$ python3 -q
>>> import numpy as np
>>> from numpy import linalg as LA
>>> np.set_printoptions(suppress=True, linewidth=120)
>>> def rd(a):
...     return np.round(a, 2) + 0
... 
>>> mat = np.load("data.npy")
>>> rd(mat)
array([[-0.12, -0.1 ,  0.59,  0.06, -0.53,  0.29, -0.51],
       [-0.2 , -0.59,  0.09, -0.72, -0.09,  0.01,  0.28],
       [ 0.28, -0.09, -0.29,  0.25, -0.71,  0.18,  0.48],
       [ 0.56,  0.22, -0.21, -0.46,  0.09,  0.56, -0.24],
       [ 0.32,  0.33,  0.7 , -0.09,  0.11, -0.05,  0.52],
       [ 0.48, -0.02, -0.03, -0.22, -0.28, -0.75, -0.3 ],
       [-0.48,  0.68, -0.15, -0.39, -0.34, -0.1 ,  0.05]])
>>> cov = mat.T @ mat
>>> rd(LA.svd(mat, compute_uv=False) ** 2)
array([1., 1., 1., 1., 1., 1., 1.])
>>> rd(np.trace(cov)), rd((mat ** 2).sum())
(np.float64(7.0), np.float64(7.0))
>>> LA.matrix_rank(cov)
np.int64(7)
>>> rd(np.diag(cov))
array([1., 1., 1., 1., 1., 1., 1.])
>>> np.allclose(mat, mat.T)
False
>>> np.allclose(mat @ mat.T, mat.T @ mat)
True
>>> rd(LA.det(mat))
np.float64(1.0)
>>> assert mat == mat.T
Traceback (most recent call last):
  File "<python-input-14>", line 1, in <module>
    assert mat == mat.T
           ^^^^^^^^^^^^
ValueError: The truth value of an array with more than one element is ambiguous. Use a.any() or a.all()
>>> rd(np.abs(LA.eigvals(mat)).max())
np.float64(1.0)
